$ python3 -q
>>> import numpy as np
>>> np.set_printoptions(suppress=True, linewidth=100)
>>> K = np.array([[-2.0, 3.0, 0.0], [2.0, 2.0, 0.0], [0.0, 0.0, 0.0]])
>>> print(K)
[[-2.  3.  0.]
 [ 2.  2.  0.]
 [ 0.  0.  0.]]
>>> print(np.round(np.trace(np.linalg.pinv(K) @ K), 3))
2.0
>>> print(np.allclose(K[:-1].T @ np.linalg.lstsq(K[:-1].T, K[-1])[0], K[-1]))
True
>>> print(np.linalg.lstsq(K[:-1].T, K[-1])[2])
2
>>> try:
...     np.linalg.inv(K)
... except np.linalg.LinAlgError as e:
...     print(e)
... 
Singular matrix
>>> print(np.abs(np.diag(np.linalg.qr(K)[1])) > 1e-9)
[ True  True False]
>>> print(np.round(K @ np.linalg.pinv(K) @ K, 3))
[[-2.  3.  0.]
 [ 2.  2.  0.]
 [ 0.  0.  0.]]
>>> Uu, sigma, vt = np.linalg.svd(K)
>>> print(np.argmax(sigma[:-1] / (sigma[1:] + 1e-6)) + 1)
2
>>> print(sigma.round(3))
[3.702 2.702 0.   ]
>>> A2 = Uu[:, :2] @ np.diag(sigma[:2]) @ vt[:2]
>>> print(np.round(np.linalg.norm(K - A2, 2), 3), sigma[2])
0.0 0.0
>>> print(A2.round(3))
[[-2.  3.  0.]
 [ 2.  2.  0.]
 [ 0.  0.  0.]]
>>> print(round(float(np.abs(K - A2).max()), 3))
0.0
>>> print([round(float(x), 3) for x in np.linalg.svd(K, compute_uv=False)[:3]])
[3.702, 2.702, 0.0]
>>> print(np.linalg.matrix_rank(K, rtol=0.1))
2
>>> print(np.linalg.cond(K) > 100)
True
>>> print(np.argsort(-np.linalg.norm(K, axis=0).round(6), kind="stable")[:3])
[1 0 2]
>>> ang = np.radians(72)
>>> r_ = np.eye(3)
>>> r_[0, 0] = r_[2, 2] = np.cos(ang)
>>> r_[0, 2], r_[2, 0] = -np.sin(ang), np.sin(ang)
>>> print(r_.round(3))
[[ 0.309  0.    -0.951]
 [ 0.     1.     0.   ]
 [ 0.951  0.     0.309]]
>>> A2 = K @ r_.T
>>> print(np.allclose(K @ K.T, A2 @ A2.T))
True
>>> print(np.round(np.linalg.svd(K, compute_uv=False), 3), np.round(np.linalg.svd(A2, compute_uv=False), 3))
[3.702 2.702 0.   ] [3.702 2.702 0.   ]
>>> print(A2.round(3))
[[-0.618  3.    -1.902]
 [ 0.618  2.     1.902]
 [ 0.     0.     0.   ]]
>>> print(round(float(np.linalg.det(r_)), 3), round(float(np.trace(r_)), 3))
1.0 1.618
>>> print(np.allclose(np.linalg.norm(K, axis=1), np.linalg.norm(A2, axis=1)))
True
>>> feats = np.load("mat.npy")
>>> print(feats)
[[ 2.025 -2.132  0.594]
 [ 1.025 -0.711  2.728]
 [-2.559  0.627  1.435]
 [ 0.276  1.721  2.442]
 [-0.694 -2.335  1.751]
 [-0.032 -1.26   2.722]
 [-2.691 -0.815  1.047]
 [-1.452 -1.589 -2.09 ]
 [ 1.2   -2.709 -0.473]
 [ 0.015 -0.914  2.857]
 [ 1.003  2.159 -1.826]
 [-2.934 -0.347  0.519]
 [-2.826 -0.901 -0.448]
 [-0.626 -2.751  1.019]
 [-0.169  0.327  2.977]
 [-2.565  0.668  1.406]
 [-2.241 -1.821  0.812]
 [-1.634  1.897  1.653]
 [-0.866  1.277  2.573]]
>>> W2 = feats[[5, 15]].astype(float)
>>> for _ in range(4):
...     labels = np.linalg.norm(feats[:, None] - W2, axis=-1).argmin(axis=1)
...     W2 = np.array([feats[labels == j].mean(axis=0) for j in range(2)])
... 
>>> print(labels)
[0 0 1 0 0 0 1 1 0 0 1 1 1 0 0 1 1 1 1]
>>> print(np.bincount(labels))
[ 9 10]
>>> print(np.abs(W2[1] - W2[0]).argmax())
0
>>> print(W2.round(3))
[[ 0.336 -1.196  1.846]
 [-1.876  0.115  0.508]]
>>> def softmax(z):
...     e = np.exp(z - z.max(axis=-1, keepdims=True))
...     return e / e.sum(axis=-1, keepdims=True)
... 
>>> print(softmax(W2).sum(axis=1))
[1. 1.]
>>> print(np.round(softmax(W2[0] + 4), 3))
[0.174 0.038 0.788]
>>> print(np.round(softmax(10 * W2[0]), 3) + 0)
[0. 0. 1.]
>>> S = W2 @ W2.T / np.sqrt(3)
>>> print(np.round(softmax(S + np.triu(np.full(S.shape, -np.inf), 1)), 3))
[[1.   0.  ]
 [0.11 0.89]]
>>> print(softmax(S).round(6).argmax(axis=1))
[0 1]
>>> print(np.round(softmax(S), 3))
[[0.941 0.059]
 [0.11  0.89 ]]
>>> d = np.linalg.norm(feats[:, None] - feats[None], axis=-1)
>>> print((d + 1e9 * np.eye(19)).round(6).argmin(axis=1))
[ 8  9 15 18 13  9 11 12  0  5  3  6 11  4 18  2  6 18  3]
>>> print(np.linalg.matrix_rank(d ** 2))
5
>>> print(np.round(np.linalg.norm(feats, axis=1), 3))
[3. 3. 3. 3. 3. 3. 3. 3. 3. 3. 3. 3. 3. 3. 3. 3. 3. 3. 3.]
>>> print(np.unravel_index(d.round(6).argmax(), d.shape))
(np.int64(4), np.int64(10))
>>> print(d.shape)
(19, 19)
>>> cen = feats - feats.mean(axis=0)
>>> evecs = np.linalg.svd(cen)[2][:1]
>>> A2 = cen - cen @ evecs.T @ evecs
>>> print(np.round(np.cov(cen @ evecs.T, rowvar=False), 3))
2.809
>>> print(np.linalg.norm(A2, axis=1).round(6).argmax())
10
>>> print(np.round(A2.std(axis=0), 3))
[1.356 0.755 1.298]
>>> data = np.loadtxt("x.csv", delimiter=",")
>>> print(data)
[[ 10.   6.   9.  -8.  -6.]
 [  6. -18.   5.   3.  11.]
 [  9.   5.  -6.   3.  -1.]
 [ -8.   3.   3.  18.   7.]
 [ -6.  11.  -1.   7.  18.]]
>>> # symmetric, so the eigenvalues are real
>>> w, evecs = np.linalg.eigh(data)
>>> print(np.abs(evecs[:, -1]).round(6).argmax())
4
>>> print(np.round(evecs @ np.diag(w) @ evecs.T, 3))
[[ 10.   6.   9.  -8.  -6.]
 [  6. -18.   5.   3.  11.]
 [  9.   5.  -6.   3.  -1.]
 [ -8.   3.   3.  18.   7.]
 [ -6.  11.  -1.   7.  18.]]
>>> print(np.round(np.linalg.eigvalsh(data + -2 * np.eye(5)), 3))
[-25.448 -13.289   9.234  12.65   28.853]
>>> print((w > 1e-8).sum(), (w < -1e-8).sum())
3 2
>>> E = np.load("run12.npy")
>>> print(E)
[[3 0 2]
 [3 0 2]
 [0 0 1]]
>>> Uu, sigma, vt = np.linalg.svd(E)
>>> print(sigma.round(3))
[5.13  0.827 0.   ]
>>> print(np.argmax(sigma[:-1] / (sigma[1:] + 1e-6)) + 1)
2
>>> A2 = Uu[:, :2] @ np.diag(sigma[:2]) @ vt[:2]
>>> print(np.linalg.matrix_rank(A2))
2
>>> print(round(np.abs(E - A2).max(), 3))
0.0
>>> print(np.linalg.matrix_rank(E, rtol=0.05))
2
>>> print(A2.round(3) + 0)
[[3. 0. 2.]
 [3. 0. 2.]
 [0. 0. 1.]]
>>> print(np.round(np.linalg.norm(E - A2, 2), 3), sigma[2])
0.0 0.0
>>> proj = np.triu(np.array([[1, -2, -1], [0, -3, -3], [1, 1, -1]]), 1) + np.eye(3)
>>> A2 = proj @ E @ np.linalg.inv(proj)
>>> print(proj @ E - E @ proj)
[[-6.  6. -2.]
 [ 0.  6.  0.]
 [ 0.  0.  0.]]
>>> print(np.linalg.matrix_rank(A2))
2
>>> print(A2)
[[ -3.  -6. -24.]
 [  3.   6.  20.]
 [  0.   0.   1.]]
>>> print(round(float(np.linalg.norm(A2, 2) / np.linalg.norm(A2)), 3))
1.0
>>> print(np.linalg.matrix_rank(A2, rtol=0.1))
1
>>> print(np.trace(E))
4
>>> E.inv()
Traceback (most recent call last):
  File "<python-input-87>", line 1, in <module>
    E.inv()
    ^^^^^
AttributeError: 'numpy.ndarray' object has no attribute 'inv'
>>> np.linalg.determinant(E)
Traceback (most recent call last):
  File "<python-input-88>", line 1, in <module>
    np.linalg.determinant(E)
    ^^^^^^^^^^^^^^^^^^^^^
AttributeError: module 'numpy.linalg' has no attribute 'determinant'
>>> rng = np.random.default_rng(111386)
>>> labels = rng.permutation(3)
>>> print(labels)
[2 0 1]
>>> A2 = E[labels][:, labels]
>>> print(np.round(np.linalg.det(A2), 3), round(np.linalg.det(E[labels]), 3))
0.0 0.0
>>> print(np.allclose(A2, E))
False
>>> print(np.trace(A2))
4
>>> A = np.load("block15.npy")
>>> print(A)
[[-3 -3  0  0  0  0]
 [ 3  3  0  0  0  0]
 [ 2  4  0  0  0  0]
 [ 0  0 -3 -3  0  0]
 [ 0  0  3  3  0  0]
 [ 0  0  2  4  0  0]
 [ 0  0  0  0 -3 -3]
 [ 0  0  0  0  3  3]
 [ 0  0  0  0  2  4]]
>>> A2 = A[0, 0] * A[1:] - np.outer(A[1:, 0], A[0])
>>> print(A2)
[[  0   0   0   0   0   0]
 [  0  -6   0   0   0   0]
 [  0   0   9   9   0   0]
 [  0   0  -9  -9   0   0]
 [  0   0  -6 -12   0   0]
 [  0   0   0   0   9   9]
 [  0   0   0   0  -9  -9]
 [  0   0   0   0  -6 -12]]
>>> print(np.flatnonzero(~A2.round(6).any(axis=1)))
[0]
>>> print(np.round(A[:, 0] / A[0, 0], 3))
[ 1.    -1.    -0.667 -0.    -0.    -0.    -0.    -0.    -0.   ]
>>> print((K - K.T) / 2)
[[ 0.   0.5  0. ]
 [-0.5  0.   0. ]
 [ 0.   0.   0. ]]
>>> print(np.round(np.sort(np.abs(np.linalg.eigvals(K))), 3))
[0.    3.162 3.162]
>>> print(round(float(np.abs(np.linalg.eigvals(K)).max()), 3))
3.162
>>> A2 = np.array([[2, -1, 3],
...     [-3, 0, 3],
...     [-1, 3, -3],
...     [-2, 3, 1],
...     [-1, 2, 3],
...     [-1, -3, 3]])
>>> print(np.linalg.matrix_rank(A @ A2))
3
>>> print(np.einsum("ij,ij->i", A, A))
[18 18 20 18 18 20 18 18 20]
>>> A2 @ A
Traceback (most recent call last):
  File "<python-input-108>", line 1, in <module>
    A2 @ A
    ~~~^~~
ValueError: matmul: Input operand 1 has a mismatch in its core dimension 0, with gufunc signature (n?,k),(k,m?)->(n?,m?) (size 9 is different from 3)
>>> print(np.linalg.matrix_rank(np.vstack([A, A2.T])))
6
>>> print(np.einsum("ik,kj->ij", A, A2))
[[  3   3 -18]
 [ -3  -3  18]
 [ -8  -2  18]
 [  9 -18   6]
 [ -9  18  -6]
 [-10  18  -2]
 [  6   3 -18]
 [ -6  -3  18]
 [ -6  -8  18]]
>>> print(A2.T @ A.T)
[[  3  -3  -8   9  -9 -10   6  -6  -6]
 [  3  -3  -2 -18  18  18   3  -3  -8]
 [-18  18  18   6  -6  -2 -18  18  18]]
>>> print(np.einsum("ij->j", A))
[2 4 2 4 2 4]
>>> print(A @ A2)
[[  3   3 -18]
 [ -3  -3  18]
 [ -8  -2  18]
 [  9 -18   6]
 [ -9  18  -6]
 [-10  18  -2]
 [  6   3 -18]
 [ -6  -3  18]
 [ -6  -8  18]]
>>> A2 = np.c_[A[:, :1] @ np.array([[0]]), np.array([1, 0, 1, 1, 2, 0, 0, 0, 2])]
>>> print(A2)
[[0 1]
 [0 0]
 [0 1]
 [0 1]
 [0 2]
 [0 0]
 [0 0]
 [0 0]
 [0 2]]
>>> print(np.round(np.linalg.norm(np.linalg.qr(A)[0].T @ A2, axis=0) ** 2 / ((A2 ** 2).sum(axis=0) + 1e-12), 3))
[0.    0.545]
>>> print(np.round(np.linalg.norm(A2 - A @ np.linalg.lstsq(A, A2)[0], axis=0), 3))
[0.    2.236]
>>> print(np.linalg.matrix_rank(A2))
1
>>> J = np.load("w.npy")
>>> print(J.round(3))
[[0.5   0.    0.    0.    0.5  ]
 [0.    0.5   0.    0.5   0.   ]
 [0.    0.5   0.5   0.    0.   ]
 [0.333 0.    0.333 0.333 0.   ]
 [0.25  0.    0.25  0.    0.5  ]]
>>> labels = rng.permutation(5)
>>> print(labels)
[4 2 3 0 1]
>>> A2 = J[labels][:, labels]
>>> print(np.allclose(A2, J))
False
>>> print(round(np.trace(A2), 3))
2.333
>>> print(round(float(np.linalg.det(A2)), 3), np.round(np.linalg.det(J[labels]), 3))
0.031 0.031
>>> print(A2.round(3))
[[0.5   0.25  0.    0.25  0.   ]
 [0.    0.5   0.    0.    0.5  ]
 [0.    0.333 0.333 0.333 0.   ]
 [0.5   0.    0.    0.5   0.   ]
 [0.    0.    0.5   0.    0.5  ]]
>>> print(J.sum(axis=1))
[1. 1. 1. 1. 1.]
>>> print(np.round(np.sort(np.abs(np.linalg.eigvals(J)))[::-1], 3))
[1.    0.5   0.5   0.354 0.354]
>>> print(np.round(np.linalg.matrix_power(J, 2), 3))
[[0.375 0.    0.125 0.    0.5  ]
 [0.167 0.25  0.167 0.417 0.   ]
 [0.    0.5   0.25  0.25  0.   ]
 [0.278 0.167 0.278 0.111 0.167]
 [0.25  0.125 0.25  0.    0.375]]
>>> pr = np.eye(5)[4]
>>> for _ in range(6):
...     pr = pr @ J
...     print(pr.round(3))
... 
[0.25 0.   0.25 0.   0.5 ]
[0.25  0.125 0.25  0.    0.375]
[0.219 0.188 0.219 0.062 0.312]
[0.208 0.203 0.208 0.115 0.266]
[0.209 0.206 0.209 0.14  0.237]
[0.21  0.207 0.21  0.149 0.223]
>>> Uu, sigma, vt = np.linalg.svd(J, full_matrices=False)
>>> print(np.round(np.sqrt((sigma ** 2).sum()), 3), np.round(np.linalg.norm(J), 3))
1.486 1.486
>>> print(sigma.round(3))
[1.007 0.854 0.519 0.406 0.172]
>>> print(np.round(sigma / sigma[0], 3))
[1.    0.849 0.516 0.404 0.171]
>>> print((sigma > 1e-8).sum())
5
>>> print(Uu.shape, sigma.shape, vt.shape)
(5, 5) (5,) (5, 5)
>>> print(np.round(vt @ vt.T, 3) + 0)
[[1. 0. 0. 0. 0.]
 [0. 1. 0. 0. 0.]
 [0. 0. 1. 0. 0.]
 [0. 0. 0. 1. 0.]
 [0. 0. 0. 0. 1.]]
>>> print(np.round(Uu.T @ Uu, 3) + 0)
[[1. 0. 0. 0. 0.]
 [0. 1. 0. 0. 0.]
 [0. 0. 1. 0. 0.]
 [0. 0. 0. 1. 0.]
 [0. 0. 0. 0. 1.]]
>>> W0 = np.load("dump.npy")
>>> print(W0)
[[-4  0  4 -2  0  2]
 [ 4 -4 -6  2 -2 -3]
 [-4  2  6 -2  1  3]
 [-6  0  6 -6  0  6]
 [ 6 -6 -9  6 -6 -9]
 [-6  3  9 -6  3  9]]
>>> print(round(float(np.linalg.norm(W0, 1)), 3), np.round(np.linalg.norm(W0, np.inf), 3))
40.0 42.0
>>> print(round(np.linalg.norm(W0, 2), 3))
29.063
>>> print(round(float(np.linalg.norm(W0[4], 1)), 3), round(float(np.linalg.norm(W0[4], np.inf)), 3))
42.0 9.0
>>> print(np.round(np.linalg.norm(W0, axis=0), 3))
[12.49   8.062 16.912 10.954  7.071 14.832]
>>> print(np.round(np.linalg.norm(W0, "nuc"), 3))
41.058
>>> u = np.array([3, 2, 1, 2, 0, 3])
>>> A2 = W0 + np.outer(u, np.eye(6)[4])
>>> print(np.round(np.linalg.det(A2) / np.linalg.det(W0), 3), round(float(1 + np.linalg.solve(W0, u)[4]), 3))
2.0 2.0
>>> print(A2)
[[-4.  0.  4. -2.  3.  2.]
 [ 4. -4. -6.  2.  0. -3.]
 [-4.  2.  6. -2.  2.  3.]
 [-6.  0.  6. -6.  2.  6.]
 [ 6. -6. -9.  6. -6. -9.]
 [-6.  3.  9. -6.  6.  9.]]
>>> print(np.linalg.matrix_rank(A2 - W0))
1
